$ python3 -q
>>> import numpy as np
>>> np.set_printoptions(precision=2, suppress=True, linewidth=120, floatmode="fixed")
>>> tidy = lambda a: np.round(a, 2) + 0
>>> m1 = np.array([[0, 3, 3, 0], [0, 3, 2, 2], [2, 3, 3, 2], [0, 2, 0, 2], [0, 2, 2, 2]])
>>> m1[-1] = m1[0] + 3 * m1[1]
>>> m1
array([[ 0,  3,  3,  0],
       [ 0,  3,  2,  2],
       [ 2,  3,  3,  2],
       [ 0,  2,  0,  2],
       [ 0, 12,  9,  6]])
>>> hat = m1 @ np.linalg.solve(m1.T @ m1, m1.T)
>>> np.allclose(hat @ hat, hat)
True
>>> tidy(np.trace(hat))
np.float64(4.0)
>>> tidy(hat @ m1[:, 1])
array([ 3.00,  3.00,  3.00,  2.00, 12.00])
>>> tidy((np.eye(5) - hat) @ m1)
array([[0.00, 0.00, 0.00, 0.00],
       [0.00, 0.00, 0.00, 0.00],
       [0.00, 0.00, 0.00, 0.00],
       [0.00, 0.00, 0.00, 0.00],
       [0.00, 0.00, 0.00, 0.00]])
>>> tidy(np.diag(hat))
array([0.91, 0.18, 1.00, 1.00, 0.91])
>>> A2 = m1 / np.linalg.norm(m1, axis=1, keepdims=True)
>>> C2 = A2 @ A2.T
>>> (C2 - 2 * np.eye(5)).round(6).argmax(axis=1)
array([4, 4, 4, 1, 1])
>>> tidy(np.degrees(np.arccos(np.clip(C2[2, 0], -1, 1))))
np.float64(33.69)
>>> np.argwhere(np.triu(np.abs(C2) > 0.95, 1))
array([[1, 4]])
>>> (np.abs(C2) > 0.9).astype(int)
array([[1, 0, 0, 0, 1],
       [0, 1, 1, 0, 1],
       [0, 1, 1, 0, 1],
       [0, 0, 0, 1, 0],
       [1, 1, 1, 0, 1]])
>>> tidy(C2[2])
array([0.83, 0.90, 1.00, 0.69, 0.91])
>>> Uu, s = np.linalg.svd(m1)
Traceback (most recent call last):
  File "<python-input-19>", line 1, in <module>
    Uu, s = np.linalg.svd(m1)
    ^^^^^
ValueError: too many values to unpack (expected 2)
>>> Uu, s, Vt = np.linalg.svd(m1, full_matrices=False)
>>> tidy(Vt @ Vt.T)
array([[1.00, 0.00, 0.00, 0.00],
       [0.00, 1.00, 0.00, 0.00],
       [0.00, 0.00, 1.00, 0.00],
       [0.00, 0.00, 0.00, 1.00]])
>>> tidy(s)
array([17.88,  2.43,  2.05,  0.45])
>>> np.allclose(Uu * s @ Vt, m1)
True
>>> tidy(Uu.T @ m1 @ Vt.T)
array([[17.88,  0.00,  0.00,  0.00],
       [ 0.00,  2.43,  0.00,  0.00],
       [ 0.00,  0.00,  2.05,  0.00],
       [ 0.00,  0.00,  0.00,  0.45]])
>>> tidy(np.abs(Vt[0]))
array([0.03, 0.74, 0.56, 0.37])
>>> tidy(np.cumsum(s ** 2) / np.sum(s ** 2))
array([0.97, 0.99, 1.00, 1.00])
>>> q = m1.astype(float).copy()
>>> for j in range(4):
...     q[:, j] -= q[:, :j] @ (q[:, :j].T @ q[:, j])
...     q[:, j] /= np.linalg.norm(q[:, j])
... 
>>> tidy(q.T @ q)
array([[1.00, 0.00, 0.00, 0.00],
       [0.00, 1.00, 0.00, 0.00],
       [0.00, 0.00, 1.00, 0.00],
       [0.00, 0.00, 0.00, 1.00]])
>>> tidy(q)
array([[ 0.00,  0.23,  0.46, -0.80],
       [ 0.00,  0.23, -0.13,  0.33],
       [ 1.00,  0.00,  0.00,  0.00],
       [ 0.00,  0.16, -0.88, -0.46],
       [ 0.00,  0.93,  0.06,  0.19]])
>>> A2 = np.c_[m1[:, :2] @ np.array([[2, 2], [5, 1]]), np.array([5, 3, 5, 2, 0])]
>>> A2
array([[15,  3,  5],
       [15,  3,  3],
       [19,  7,  5],
       [10,  2,  2],
       [60, 12,  0]])
>>> tidy(np.linalg.lstsq(m1, A2[:, 0])[0])
array([2.00, 5.00, 0.00, 0.00])
>>> tidy(np.linalg.norm(np.linalg.qr(m1)[0].T @ A2, axis=0) ** 2 / ((A2 ** 2).sum(axis=0) + 1e-12))
array([1.00, 1.00, 0.72])
>>> tidy(np.linalg.norm(A2 - m1 @ np.linalg.lstsq(m1, A2)[0], axis=0))
array([0.00, 0.00, 4.22])
>>> np.linalg.matrix_rank(np.c_[m1, A2])
np.int64(5)
>>> F = np.loadtxt("case17.csv", delimiter=",")
>>> F
array([[ 3.00,  2.00, -8.00, -1.00],
       [ 2.00,  1.00, -5.00,  9.00],
       [ 0.00,  0.00,  1.00,  0.00],
       [ 0.00,  0.00,  0.00,  3.00]])
>>> rng = np.random.default_rng(1)
>>> labels = rng.permutation(4)
>>> labels
array([0, 1, 2, 3])
>>> A2 = F[labels][:, labels]
>>> tidy(np.linalg.det(A2)), tidy(np.linalg.det(F[labels]))
(np.float64(-3.0), np.float64(-3.0))
>>> tidy(np.sort(np.abs(np.linalg.eigvals(A2))))
array([0.24, 1.00, 3.00, 4.24])
>>> np.diag(A2)
array([3.00, 1.00, 1.00, 3.00])
>>> A2
array([[ 3.00,  2.00, -8.00, -1.00],
       [ 2.00,  1.00, -5.00,  9.00],
       [ 0.00,  0.00,  1.00,  0.00],
       [ 0.00,  0.00,  0.00,  3.00]])
>>> tidy(np.linalg.matrix_power(F, 2))
array([[ 13.00,   8.00, -42.00,  12.00],
       [  8.00,   5.00, -26.00,  34.00],
       [  0.00,   0.00,   1.00,   0.00],
       [  0.00,   0.00,   0.00,   9.00]])
>>> F @ F
array([[ 13.00,   8.00, -42.00,  12.00],
       [  8.00,   5.00, -26.00,  34.00],
       [  0.00,   0.00,   1.00,   0.00],
       [  0.00,   0.00,   0.00,   9.00]])
>>> (F - F.T) / 2
array([[ 0.00,  0.00, -4.00, -0.50],
       [ 0.00,  0.00, -2.50,  4.50],
       [ 4.00,  2.50,  0.00,  0.00],
       [ 0.50, -4.50,  0.00,  0.00]])
>>> tidy(np.linalg.det(F))
np.float64(-3.0)
>>> tidy(np.abs(np.linalg.eigvals(F)).max())
np.float64(4.24)
>>> np.allclose(F @ F.T, F.T @ F)
False
>>> hat = np.triu(np.array([[6, 1, 6, 9], [2, 1, 3, 0], [6, 6, 9, 2], [6, 0, 9, 1]]), 1) + np.eye(4)
>>> A2 = hat @ F @ np.linalg.inv(hat)
>>> tidy(np.linalg.det(A2))
np.float64(-3.0)
>>> hat @ F - F @ hat
array([[  2.00,  -2.00, -23.00,  25.00],
       [  0.00,  -2.00, -12.00,  -8.00],
       [  0.00,   0.00,   0.00,   4.00],
       [  0.00,   0.00,   0.00,   0.00]])
>>> A2
array([[  5.00,  -2.00, -31.00,  52.00],
       [  2.00,  -1.00, -11.00,  13.00],
       [  0.00,   0.00,   1.00,   4.00],
       [  0.00,   0.00,   0.00,   3.00]])
>>> np.linalg.matrix_rank(A2)
np.int64(4)
>>> np.trace(A2), np.trace(F)
(np.float64(8.0), np.float64(8.0))
>>> W0 = np.load("mat.npy")
>>> W0
array([[-2.00,  0.00,  4.00, -3.00, -2.00],
       [-3.00, -4.00, -5.00,  0.00, -1.00],
       [ 4.00, -5.00,  4.00,  0.00,  3.00],
       [ 0.00,  0.00,  0.00, -3.00, -2.00],
       [ 0.00,  0.00,  0.00,  3.00,  1.00]])
>>> q, R = np.linalg.qr(W0)
>>> tidy(abs(R[0, 0])), tidy(np.linalg.norm(W0[:, 0]))
(np.float64(5.39), np.float64(5.39))
>>> tidy(np.trace(q @ q.T))
np.float64(5.0)
>>> tidy(q.T @ q)
array([[1.00, 0.00, 0.00, 0.00, 0.00],
       [0.00, 1.00, 0.00, 0.00, 0.00],
       [0.00, 0.00, 1.00, 0.00, 0.00],
       [0.00, 0.00, 0.00, 1.00, 0.00],
       [0.00, 0.00, 0.00, 0.00, 1.00]])
>>> np.allclose(R.T @ R, W0.T @ W0)
True
>>> tidy(np.abs(np.diag(R)))
array([5.39, 6.23, 6.14, 4.24, 0.71])
>>> q.shape, R.shape
((5, 5), (5, 5))
>>> tidy(q @ R)
array([[-2.00,  0.00,  4.00, -3.00, -2.00],
       [-3.00, -4.00, -5.00,  0.00, -1.00],
       [ 4.00, -5.00,  4.00,  0.00,  3.00],
       [ 0.00,  0.00,  0.00, -3.00, -2.00],
       [ 0.00,  0.00,  0.00,  3.00,  1.00]])
>>> q, V = np.linalg.qr(W0[:, :2])[0], np.linalg.qr(W0[:, 2:])[0]
>>> s = np.linalg.svd(q.T @ V, compute_uv=False)
>>> tidy(s)
array([0.97, 0.52])
>>> u = np.array([2, -1])
>>> np.cross(W0[3, :3], W0[1, :3])
array([0.00, 0.00, 0.00])
>>> np.correlate(W0[3], W0[1], "full")
array([ 0.00,  0.00,  0.00,  3.00,  2.00, 15.00, 22.00, 17.00,  6.00])
>>> np.polyval(u, W0[3])
array([-1.00, -1.00, -1.00, -7.00, -5.00])
>>> np.array([np.convolve(row, u, "same") for row in W0])
array([[ -4.00,   2.00,   8.00, -10.00,  -1.00],
       [ -6.00,  -5.00,  -6.00,   5.00,  -2.00],
       [  8.00, -14.00,  13.00,  -4.00,   6.00],
       [  0.00,   0.00,   0.00,  -6.00,  -1.00],
       [  0.00,   0.00,   0.00,   6.00,  -1.00]])
>>> labels = rng.permutation(5)
>>> labels
array([3, 0, 1, 4, 2])
>>> A2 = W0[labels][:, labels]
>>> tidy(np.linalg.det(A2)), tidy(np.linalg.det(W0[labels]))
(np.float64(618.0), np.float64(618.0))
>>> q, R = np.linalg.qr(m1)
>>> q.shape, R.shape
((5, 4), (4, 4))
>>> tidy(np.abs(np.diag(R)))
array([ 2.00, 12.88,  1.69,  0.91])
>>> tidy(q.T @ q)
array([[1.00, 0.00, 0.00, 0.00],
       [0.00, 1.00, 0.00, 0.00],
       [0.00, 0.00, 1.00, 0.00],
       [0.00, 0.00, 0.00, 1.00]])
>>> tidy(q @ R)
array([[ 0.00,  3.00,  3.00,  0.00],
       [ 0.00,  3.00,  2.00,  2.00],
       [ 2.00,  3.00,  3.00,  2.00],
       [ 0.00,  2.00,  0.00,  2.00],
       [ 0.00, 12.00,  9.00,  6.00]])
>>> np.allclose(R.T @ R, m1.T @ m1)
True
>>> feats = np.array([[-12, 12, -8, -3, 3, -2],
...     [-8, -8, -8, -2, -2, -2],
...     [4, -4, 4, 1, -1, 1],
...     [-9, 9, -6, 9, -9, 6],
...     [-6, -6, -6, 6, 6, 6],
...     [3, -3, 3, -3, 3, -3]])
>>> A2 = feats[0, 0] * feats[1:] - np.outer(feats[1:, 0], feats[0])
>>> A2
array([[   0,  192,   32,    0,   48,    8],
       [   0,    0,  -16,    0,    0,   -4],
       [   0,    0,    0, -135,  135,  -90],
       [   0,  144,   24,  -90,  -54,  -84],
       [   0,    0,  -12,   45,  -45,   42]])
>>> np.flatnonzero(~A2.round(6).any(axis=1))
array([], dtype=int64)
>>> tidy(feats[:, 0] / feats[0, 0])
array([ 1.00,  0.67, -0.33,  0.75,  0.50, -0.25])
>>> q, R = np.linalg.qr(feats)
>>> q.shape, R.shape
((6, 6), (6, 6))
>>> tidy(q @ R)
array([[-12.00,  12.00,  -8.00,  -3.00,   3.00,  -2.00],
       [ -8.00,  -8.00,  -8.00,  -2.00,  -2.00,  -2.00],
       [  4.00,  -4.00,   4.00,   1.00,  -1.00,   1.00],
       [ -9.00,   9.00,  -6.00,   9.00,  -9.00,   6.00],
       [ -6.00,  -6.00,  -6.00,   6.00,   6.00,   6.00],
       [  3.00,  -3.00,   3.00,  -3.00,   3.00,  -3.00]])
>>> M = np.load("x.npy")
>>> M
array([[-3, -2, -4,  1],
       [ 1, -3, -2, -4],
       [-4,  1, -3, -2],
       [-2, -4,  1, -3]])
>>> A2 = np.linalg.inv(M)
>>> (np.abs(A2) > 1e-9).astype(int)
array([[1, 1, 1, 1],
       [1, 1, 1, 1],
       [1, 1, 1, 1],
       [1, 1, 1, 1]])
>>> tidy(np.linalg.slogdet(M)[0])
np.float64(1.0)
>>> tidy(np.linalg.det(M) * A2)
array([[-11.00,  77.00, -59.00, -67.00],
       [-67.00, -11.00,  77.00, -59.00],
       [-59.00, -67.00, -11.00,  77.00],
       [ 77.00, -59.00, -67.00, -11.00]])
>>> tidy(M @ A2)
array([[1.00, 0.00, 0.00, 0.00],
       [0.00, 1.00, 0.00, 0.00],
       [0.00, 0.00, 1.00, 0.00],
       [0.00, 0.00, 0.00, 1.00]])
>>> mat = np.loadtxt("block8.csv", delimiter=",")
>>> mat
array([[1.00, 0.00, 0.00],
       [7.00, 4.00, 5.00],
       [7.00, 1.00, 7.00]])
>>> tidy(np.poly(mat))
array([  1.00, -12.00,  34.00, -23.00])
>>> np.einsum("ii->", mat)
np.float64(12.0)
>>> tidy(np.linalg.det(mat[::-1]))
np.float64(-23.0)
>>> tidy(np.linalg.det(2 * mat)), tidy(np.linalg.det(mat))
(np.float64(184.0), np.float64(23.0))
>>> np.linalg.norm(mat, axis=1).argmax()
np.int64(2)
>>> tidy(np.linalg.norm(mat, 2))
np.float64(13.53)
>>> tidy(np.linalg.norm(mat[1], 1)), tidy(np.linalg.norm(mat[1], np.inf))
(np.float64(16.0), np.float64(7.0))
